$ python -q
>>> import numpy as np
>>> np.set_printoptions(precision=2, suppress=True, linewidth=100, sign=" ")
>>> t = np.deg2rad(45)
>>> J = np.eye(4)
>>> J[np.ix_([1, 0], [1, 0])] = [[np.cos(t), -np.sin(t)], [np.sin(t), np.cos(t)]]
>>> J
array([[ 0.71,  0.71,  0.  ,  0.  ],
       [-0.71,  0.71,  0.  ,  0.  ],
       [ 0.  ,  0.  ,  1.  ,  0.  ],
       [ 0.  ,  0.  ,  0.  ,  1.  ]])
>>> C2 = J.T @ J
>>> C2.round(2) + 0
array([[ 1.,  0.,  0.,  0.],
       [ 0.,  1.,  0.,  0.],
       [ 0.,  0.,  1.,  0.],
       [ 0.,  0.,  0.,  1.]])
>>> np.diag(C2)
array([ 1.,  1.,  1.,  1.])
>>> np.linalg.eigvalsh(C2)[::-1]
array([ 1.,  1.,  1.,  1.])
>>> np.allclose(C2, C2.T)
True
>>> np.linalg.svd(J, compute_uv=False) ** 2
array([ 1.,  1.,  1.,  1.])
>>> rng = np.random.default_rng(14459)
>>> labels = rng.permutation(4)
>>> other = J[:, labels] * rng.choice([-1, 1], 4)
>>> other
array([[ 0.  ,  0.71, -0.  , -0.71],
       [ 0.  ,  0.71, -0.  ,  0.71],
       [ 0.  ,  0.  , -1.  , -0.  ],
       [ 1.  ,  0.  , -0.  , -0.  ]])
>>> Uu, _, Vh = np.linalg.svd(J.T @ other)
>>> labels
array([ 3,  1,  2,  0])
>>> data = np.minimum.outer(np.arange(1, 5), np.arange(1, 5)) * -1
>>> data
array([[-1, -1, -1, -1],
       [-1, -2, -2, -2],
       [-1, -2, -3, -3],
       [-1, -2, -3, -4]])
>>> vec = np.array([-9, -7, 7, 3])
>>> target = data @ vec
>>> coef, lr = np.zeros(4), 1 / np.linalg.norm(data, 2) ** 2
>>> for i in range(20):
...     coef -= lr * data.T @ (data @ coef - target)
...     if i % 5 == 0: print(i, round(np.linalg.norm(data @ coef - target), 2))
... 
0 11.28
5 10.54
10 9.85
15 9.21
>>> np.round(np.linalg.cond(data), 2)
np.float64(29.28)
>>> M = np.load("x.npy")
>>> M
array([[ 3.,  2.,  0.,  0.],
       [ 2., -2.,  2.,  0.],
       [ 0.,  2., -1.,  2.],
       [ 0.,  0.,  2., -1.]])
>>> vals, vecs = np.linalg.eigh(M)
>>> np.round(vecs @ np.diag(vals) @ vecs.T, 2) + 0
array([[ 3.,  2.,  0.,  0.],
       [ 2., -2.,  2.,  0.],
       [ 0.,  2., -1.,  2.],
       [ 0.,  0.,  2., -1.]])
>>> vals
array([-4.37, -1.83,  1.37,  3.83])
>>> np.unique(vals.round(6) + 0, return_counts=True)[1]
array([ 1,  1,  1,  1])
>>> np.linalg.eigvalsh(M + 5 * np.eye(4))
array([ 0.63,  3.17,  6.37,  8.83])
>>> np.round(vecs.T @ M @ vecs, 2) + 0
array([[-4.37,  0.  ,  0.  ,  0.  ],
       [ 0.  , -1.83,  0.  ,  0.  ],
       [ 0.  ,  0.  ,  1.37,  0.  ],
       [ 0.  ,  0.  ,  0.  ,  3.83]])
